% python3 -q
>>> import numpy as np
>>> np.set_printoptions(precision=4, suppress=True, linewidth=140)
>>> feats = np.load("mat.npy")
>>> print(feats)
[[ 19.2294  -5.1339   1.9683]
 [ 19.7903  -2.2353  -1.8296]
 [ 16.4105  -8.812    7.2833]
 [-18.345    6.7536  -4.2248]
 [ 13.2713 -10.7214  10.4367]
 [-13.2969  10.7097 -10.416 ]
 [-10.926   11.5937 -12.0918]
 [ 15.6006  -9.4185   8.2409]
 [ -6.5016 -10.9719  15.406 ]
 [-19.4514   4.5129  -1.1306]
 [ 17.8222  -7.4332   5.2074]
 [ 10.8439   9.1354 -14.1051]
 [  2.2938  12.0585 -15.7902]
 [  8.7485  10.1254 -14.8641]
 [ 14.8862  -9.8781   8.9902]
 [  9.5074   9.7912 -14.62  ]
 [ 18.6516   2.0119  -6.9331]
 [ -9.7777  11.9043 -12.7548]
 [ 13.7056   7.3796 -12.5578]
 [  0.6723 -12.4745  15.6184]
 [ -0.8545 -12.2953  15.751 ]]
>>> U, sig, Vt = np.linalg.svd(feats)
>>> vecs = Vt[:(sig > 1e-8).sum()]
>>> rng = np.random.default_rng(5639)
>>> x0 = feats[8] + 3 * feats[15] + rng.integers(2) * np.eye(3)[2]
>>> print(x0)
[ 22.0205  18.4015 -28.4538]
>>> print(vecs.T @ vecs)
[[ 0.9791 -0.1121 -0.0886]
 [-0.1121  0.3975 -0.4764]
 [-0.0886 -0.4764  0.6233]]
>>> Y = np.array([[1, 1], [1, -1]])
>>> W0 = np.kron(Y, np.kron(Y, Y))[rng.permutation(8)][:3]
>>> print(W0)
[[ 1 -1 -1  1 -1  1  1 -1]
 [ 1 -1  1 -1 -1  1 -1  1]
 [ 1 -1  1 -1  1 -1  1 -1]]
>>> Y = W0 / np.sqrt((W0 ** 2).mean(axis=1, keepdims=True))
>>> print(Y[1])
[ 1. -1.  1. -1. -1.  1. -1.  1.]
>>> print(W0 - W0.mean(axis=1, keepdims=True))
[[ 1. -1. -1.  1. -1.  1.  1. -1.]
 [ 1. -1.  1. -1. -1.  1. -1.  1.]
 [ 1. -1.  1. -1.  1. -1.  1. -1.]]
